$ ipython --no-banner

In [1]: import numpy as np

In [2]: np.set_printoptions(suppress=True, linewidth=100)

In [3]: J = np.array([[1, 1, 1, 1, -1, -1, -1, -1],
   ...:     [1, 1, 1, 1, 1, 1, 1, 1],
   ...:     [1, 1, -1, -1, -1, -1, 1, 1]])

In [4]: # columns 0 and 1 are equal

In [5]: W1 = np.array([[1, 3, -1],
   ...:     [1, 3, -3],
   ...:     [-2, 2, 3],
   ...:     [-1, 1, -2],
   ...:     [1, 1, 1],
   ...:     [-3, -3, -2],
   ...:     [-2, 3, 0],
   ...:     [-3, 0, 3]])

In [6]: c = np.array([3, 1, 1])

In [7]: hid = np.maximum(J @ W1 + c, 0)

In [8]: print(hid)
[[ 9  9  0]
 [ 0 11  0]
 [ 5  9  0]]

In [9]: print(np.linalg.matrix_rank(hid))
2

In [10]: print((hid > 0).astype(int))
[[1 1 0]
 [0 1 0]
 [1 1 0]]

In [11]: basis = np.array([[2, -2], [1, 2], [1, 1]])

In [12]: print(hid @ basis)
[[27  0]
 [11 22]
 [19  8]]

In [13]: print(W1 @ basis)
[[  4   3]
 [  2   1]
 [  1  11]
 [ -3   2]
 [  4   1]
 [-11  -2]
 [ -1  10]
 [ -3   9]]

In [14]: U, sigma, VT = np.linalg.svd(hid)

In [15]: print(np.argmax(sigma[:-1] / (sigma[1:] + 1e-6)) + 1)
2

In [16]: A2 = U[:, :2] @ np.diag(sigma[:2]) @ VT[:2]

In [17]: print(round(float(np.abs(hid - A2).max()), 3))
0.0

In [18]: print(round(np.linalg.norm(hid - A2, 2), 3), sigma[2])
0.0 0.0

In [19]: print(np.linalg.matrix_rank(hid, rtol=0.05))
2

In [20]: print(A2.round(3) + 0)
[[ 9.  9.  0.]
 [ 0. 11.  0.]
 [ 5.  9.  0.]]

In [21]: rng = np.random.default_rng(190527)

In [22]: A2 = J + rng.integers(-2, 3, (3, 1)) @ rng.integers(-2, 3, (1, 8))

In [23]: print(A2)
[[ 3  0  2  3 -3  0  0  0]
 [-3  3 -1 -3  5 -1 -1 -1]
 [ 1  1 -1 -1 -1 -1  1  1]]

In [24]: print(np.linalg.matrix_rank(A2 - J, tol=1e-8))
1

In [25]: print(np.abs(A2 - J).sum(axis=1))
[11 22  0]

In [26]: x = np.array([-3, 4, -4, -3, 2, 5, 0, -3])

In [27]: print(J @ np.ones(8))
[0. 8. 0.]

In [28]: print((J * x).sum(axis=1))
[-10  -2  -2]

In [29]: print(J * x)
[[-3  4 -4 -3 -2 -5  0  3]
 [-3  4 -4 -3  2  5  0 -3]
 [-3  4  4  3 -2 -5  0 -3]]

In [30]: print(J @ (2 * x))
[-20  -4  -4]

In [31]: print(J @ np.eye(8)[5])
[-1.  1. -1.]

In [32]: x @ J
---------------------------------------------------------------------------
ValueError                                Traceback (most recent call last)
Cell In[32], line 1
----> 1 x @ J

ValueError: matmul: Input operand 1 has a mismatch in its core dimension 0, with gufunc signature (n?,k),(k,m?)->(n?,m?) (size 3 is different from 8)

In [33]: print((J @ x).argmax())
1

In [34]: print(np.linalg.norm(J @ x) <= np.linalg.norm(J, 2) * np.linalg.norm(x) + 1e-9)
True

In [35]: feats = np.load("data.npy")

In [36]: print(feats)
[[-1 -5]
 [ 5 25]
 [ 1  5]]

In [37]: rk = np.linalg.matrix_rank(feats)

In [38]: print(rk)
1

In [39]: ns = np.linalg.svd(feats)[2][rk:].T

In [40]: print([int(np.linalg.matrix_rank(np.delete(feats, i, axis=0))) for i in range(3)])
[1, 1, 1]

In [41]: print(ns.shape)
(2, 1)

In [42]: print(np.round(ns @ ns.T, 3))
[[ 0.962 -0.192]
 [-0.192  0.038]]

In [43]: print(np.round(ns[:, 0] / ns[np.abs(ns[:, 0]).round(6).argmax(), 0], 3))
[ 1.  -0.2]

In [44]: print(np.round(feats @ ns, 3) + 0)
[[0.]
 [0.]
 [0.]]

In [45]: print(np.linalg.matrix_rank(feats.T @ feats), np.linalg.matrix_rank(feats @ feats.T))
1 1

In [46]: print(np.allclose(feats @ ns, 0))
True

In [47]: print(np.linalg.lstsq(feats[:-1].T, feats[-1])[2])
1

In [48]: print(np.allclose(feats[:-1].T @ np.linalg.lstsq(feats[:-1].T, feats[-1])[0], feats[-1]))
True

In [49]: m1 = np.array([[-2.0, -0.5, -0.2, 1.7],
    ...:     [0.2, 0.2, 0.5, -0.4],
    ...:     [-2.7, 0.9, -0.6, -1.5],
    ...:     [-0.4, 1.8, -1.4, -1.7]])

In [50]: m1[:, 2] *= 10

In [51]: print(m1)
[[ -2.   -0.5  -2.    1.7]
 [  0.2   0.2   5.   -0.4]
 [ -2.7   0.9  -6.   -1.5]
 [ -0.4   1.8 -14.   -1.7]]

In [52]: # column 2 is much longer than the rest

In [53]: x = np.array([0, 2, 0, 0, 1, 3, 1, 0])

In [54]: h = np.maximum(J @ x, 0)

In [55]: print(h)
[0 7 0]

In [56]: print(np.maximum(J @ x, 0) - np.maximum(-J @ x, 0))
[-3  7 -1]

In [57]: print(J.T @ h)
[7 7 7 7 7 7 7 7]

In [58]: Q = m1.astype(float).copy()

In [59]: for j in range(4):
    ...:     Q[:, j] -= Q[:, :j] @ (Q[:, :j].T @ Q[:, j])
    ...:     Q[:, j] /= np.linalg.norm(Q[:, j])
    ...: 

In [60]: print(np.round(Q.T @ Q, 3) + 0)
[[1. 0. 0. 0.]
 [0. 1. 0. 0.]
 [0. 0. 1. 0.]
 [0. 0. 0. 1.]]

In [61]: A2 = np.linalg.inv(m1)

In [62]: print(np.round(np.linalg.cond(m1), 3))
42.961

In [63]: print(round(float(np.linalg.slogdet(m1)[0]), 3))
1.0

In [64]: print(np.round(m1 @ A2, 3) + 0)
[[1. 0. 0. 0.]
 [0. 1. 0. 0.]
 [0. 0. 1. 0.]
 [0. 0. 0. 1.]]

In [65]: print(round(float(np.linalg.det(m1) * np.linalg.det(A2)), 3))
1.0

In [66]: print(np.allclose(A2, m1.T))
False

In [67]: cov = J.T @ J

In [68]: print(np.linalg.matrix_rank(cov))
3

In [69]: print(np.round(np.linalg.eigvalsh(cov)[::-1], 3) + 0)
[8. 8. 8. 0. 0. 0. 0. 0.]

In [70]: print(cov)
[[ 3  3  1  1 -1 -1  1  1]
 [ 3  3  1  1 -1 -1  1  1]
 [ 1  1  3  3  1  1 -1 -1]
 [ 1  1  3  3  1  1 -1 -1]
 [-1 -1  1  1  3  3  1  1]
 [-1 -1  1  1  3  3  1  1]
 [ 1  1 -1 -1  1  1  3  3]
 [ 1  1 -1 -1  1  1  3  3]]

In [71]: print(np.diag(cov))
[3 3 3 3 3 3 3 3]

In [72]: Q, _ = np.linalg.qr(np.array([[-1.0, 0.8, 0.5, 0.0],
    ...:     [0.0, -0.8, -1.6, -0.2],
    ...:     [0.2, 0.8, -0.3, -0.8],
    ...:     [-1.7, 0.3, -0.2, 0.0]]))

In [73]: K = Q[:, :3]

In [74]: print(K.round(3))
[[-0.504  0.392  0.033]
 [ 0.    -0.618 -0.706]
 [ 0.101  0.664 -0.7  ]
 [-0.858 -0.153 -0.102]]

In [75]: A2 = np.array([[2, 2], [2, 2], [1, 2]])

In [76]: print(np.round(np.einsum("ik,kj->ji", K, A2), 3))
[[-0.192 -1.943  0.829 -2.122]
 [-0.159 -2.648  0.128 -2.224]]

In [77]: print(np.round(A2.T @ K.T, 3))
[[-0.192 -1.943  0.829 -2.122]
 [-0.159 -2.648  0.128 -2.224]]

In [78]: print(np.round(np.einsum("ij->j", K), 3))
[-1.261  0.285 -1.475]

In [79]: print(np.linalg.matrix_rank(K @ A2))
2

In [80]: A2 = K / np.linalg.norm(K, axis=1)
---------------------------------------------------------------------------
ValueError                                Traceback (most recent call last)
Cell In[80], line 1
----> 1 A2 = K / np.linalg.norm(K, axis=1)

ValueError: operands could not be broadcast together with shapes (4,3) (4,) 

In [81]: A2 = K / np.linalg.norm(K, axis=1, keepdims=True)

In [82]: cov = A2 @ A2.T

In [83]: print(cov[2].round(3))
[ 0.3    0.092  1.    -0.137]

In [84]: print(cov.round(3))
[[ 1.    -0.443  0.3    0.658]
 [-0.443  1.     0.092  0.202]
 [ 0.3    0.092  1.    -0.137]
 [ 0.658  0.202 -0.137  1.   ]]

In [85]: print(np.round(np.linalg.norm(A2, axis=1), 3))
[1. 1. 1. 1.]

In [86]: print(np.round(np.linalg.svd(K, compute_uv=False), 3))
[1. 1. 1.]

In [87]: print(np.round(K.T @ K, 3) + 0)
[[1. 0. 0.]
 [0. 1. 0.]
 [0. 0. 1.]]

In [88]: print(np.round(np.linalg.pinv(K), 3))
[[-0.504  0.     0.101 -0.858]
 [ 0.392 -0.618  0.664 -0.153]
 [ 0.033 -0.706 -0.7   -0.102]]

In [89]: Q = K.astype(float).copy()

In [90]: for j in range(3):
    ...:     Q[:, j] -= Q[:, :j] @ (Q[:, :j].T @ Q[:, j])
    ...:     Q[:, j] /= np.linalg.norm(Q[:, j])
    ...: 

In [91]: print(np.round(Q.T @ Q, 3) + 0)
[[1. 0. 0.]
 [0. 1. 0.]
 [0. 0. 1.]]

In [92]: print(np.round(Q.T @ K, 3) + 0)
[[1. 0. 0.]
 [0. 1. 0.]
 [0. 0. 1.]]

In [93]: F = np.loadtxt("test11.csv", delimiter=",")

In [94]: print(F)
[[ -6.  -5.  -3.]
 [-14.  -4.  -7.]
 [ -8.   1.  -4.]]

In [95]: U, sigma, VT = np.linalg.svd(F)

In [96]: V = VT[:(sigma > 1e-8).sum()]

In [97]: x = F[2] + 5 * F[0] + rng.integers(2) * np.eye(3)[2]

In [98]: print(x)
[-38. -24. -19.]

In [99]: print(np.allclose(V.T @ V @ x, x))
True

In [100]: theta = np.radians(180)

In [101]: R = np.eye(3)

In [102]: R[0, 0] = R[2, 2] = np.cos(theta)

In [103]: R[0, 2], R[2, 0] = -np.sin(theta), np.sin(theta)

In [104]: print(R.round(3) + 0)
[[-1.  0.  0.]
 [ 0.  1.  0.]
 [ 0.  0. -1.]]

In [105]: A2 = F @ R.T

In [106]: print(A2.round(3))
[[ 6. -5.  3.]
 [14. -4.  7.]
 [ 8.  1.  4.]]

In [107]: print(np.allclose(np.linalg.norm(F, axis=1), np.linalg.norm(A2, axis=1)))
True

In [108]: print(round(float(np.linalg.det(R)), 3), np.trace(R))
1.0 -1.0

In [109]: print(np.round(np.linalg.svd(F, compute_uv=False), 3) + 0, np.round(np.linalg.svd(A2, compute_uv=False), 3) + 0)
[19.793  4.501  0.   ] [19.793  4.501  0.   ]

In [110]: print(np.linalg.lstsq(F[:-1].T, F[-1])[2])
2

In [111]: print(np.allclose(F[:-1].T @ np.linalg.lstsq(F[:-1].T, F[-1])[0], F[-1]))
True

In [112]: arr = np.load("out12.npy")

In [113]: print(arr)
[[ 3  5  2]
 [ 4  0  5]
 [-1  1  1]
 [ 0  2 -3]
 [-2  2 -3]
 [ 1 -1 -8]
 [ 4  3 -8]
 [ 7  2 -4]
 [ 8  1 -1]
 [ 7  3  4]
 [ 5 -2 -1]
 [ 3 -5  0]
 [ 1 -8  4]]

In [114]: np.zeros(13, 3)
---------------------------------------------------------------------------
TypeError                                 Traceback (most recent call last)
Cell In[114], line 1
----> 1 np.zeros(13, 3)

TypeError: Cannot interpret '3' as a data type

In [115]: print(np.count_nonzero(arr))
36

In [116]: print(round(float(np.linalg.norm(arr)), 3))
24.92

In [117]: print(np.diff(arr, axis=0))
[[ 1 -5  3]
 [-5  1 -4]
 [ 1  1 -4]
 [-2  0  0]
 [ 3 -3 -5]
 [ 3  4  0]
 [ 3 -1  4]
 [ 1 -1  3]
 [-1  2  5]
 [-2 -5 -5]
 [-2 -3  1]
 [-2 -3  4]]

In [118]: print(np.round(np.linalg.svd(arr, compute_uv=False), 3))
[16.612 14.772 11.262]

In [119]: print(arr.sum(axis=1))
[10  9  1 -1 -3 -8 -1  5  8 14  2 -2 -3]

In [120]: print(np.abs(arr).max())
8

In [121]: arr[:, 3]
---------------------------------------------------------------------------
IndexError                                Traceback (most recent call last)
Cell In[121], line 1
----> 1 arr[:, 3]

IndexError: index 3 is out of bounds for axis 1 with size 3

In [122]: print(arr.sum(axis=0))
[ 40   3 -12]

In [123]: X = np.loadtxt("mat.csv", delimiter=",")

In [124]: print(X)
[[-4.  2. -1.  0.]
 [ 1.  1. -2.  1.]
 [-2.  2. 12.  0.]
 [ 2. -2.  0. -5.]]

In [125]: u = np.array([1, 3, 2, 3])

In [126]: A2 = X + np.outer(u, np.eye(4)[3])

In [127]: print(np.linalg.matrix_rank(np.linalg.inv(A2) - np.linalg.inv(X), tol=1e-8))
1

In [128]: print(A2)
[[-4.  2. -1.  1.]
 [ 1.  1. -2.  4.]
 [-2.  2. 12.  2.]
 [ 2. -2.  0. -2.]]

In [129]: print(np.linalg.matrix_rank(A2 - X))
1

In [130]: u = np.array([-3, 1, 1])

In [131]: print(np.array([np.convolve(row, u, "same") for row in A2]))
[[-10.   1.  -2.   0.]
 [ -2.   8. -13.   2.]
 [ -8. -36.   8.  14.]
 [  8.   0.   4.  -2.]]

In [132]: print(np.polyval(u, A2[1]))
[ -1.  -1. -13. -43.]

In [133]: print(np.correlate(A2[1], A2[0], "full"))
[  1.   0.  -1.   4. -12.  16. -16.]

In [134]: E = np.load("arr.npy")

In [135]: print(E.round(3))
[[-0.559 -2.28  -2.839]
 [ 5.412  0.706  6.119]
 [ 0.946 -1.527 -0.581]
 [ 6.491  1.245  7.736]
 [ 2.538 -0.731  1.806]
 [-1.636 -2.818 -4.454]
 [-2.161 -3.08  -5.241]
 [ 4.409  0.204  4.613]
 [-0.772 -2.386 -3.157]
 [ 6.481  1.24   7.721]
 [ 2.105 -0.947  1.158]
 [ 0.558 -1.721 -1.163]
 [ 2.121 -0.94   1.181]
 [ 5.322  0.661  5.982]
 [ 5.787  0.894  6.681]
 [ 3.226 -0.387  2.839]
 [ 0.769 -1.616 -0.847]
 [ 2.469 -0.765  1.704]
 [ 5.075  0.538  5.613]
 [ 2.768 -0.616  2.152]
 [ 0.119 -1.941 -1.822]
 [ 1.104 -1.448 -0.344]
 [ 1.799 -1.1    0.699]
 [ 2.898 -0.551  2.347]]

In [136]: # rank 2

In [137]: cov = np.cov(E, rowvar=False)

In [138]: print(round(np.corrcoef(E[:, 0], E[:, 2])[0, 1], 3))
1.0

In [139]: print(np.round(np.median(E, axis=0), 3))
[ 2.295 -0.852  1.443]

In [140]: print(np.round(np.linalg.eigvalsh(cov)[::-1], 3) + 0)
[22.252  0.     0.   ]

In [141]: print(np.round(np.corrcoef(E.T), 3))
[[1. 1. 1.]
 [1. 1. 1.]
 [1. 1. 1.]]

In [142]: print(cov.round(3))
[[ 6.358  3.179  9.537]
 [ 3.179  1.589  4.768]
 [ 9.537  4.768 14.305]]
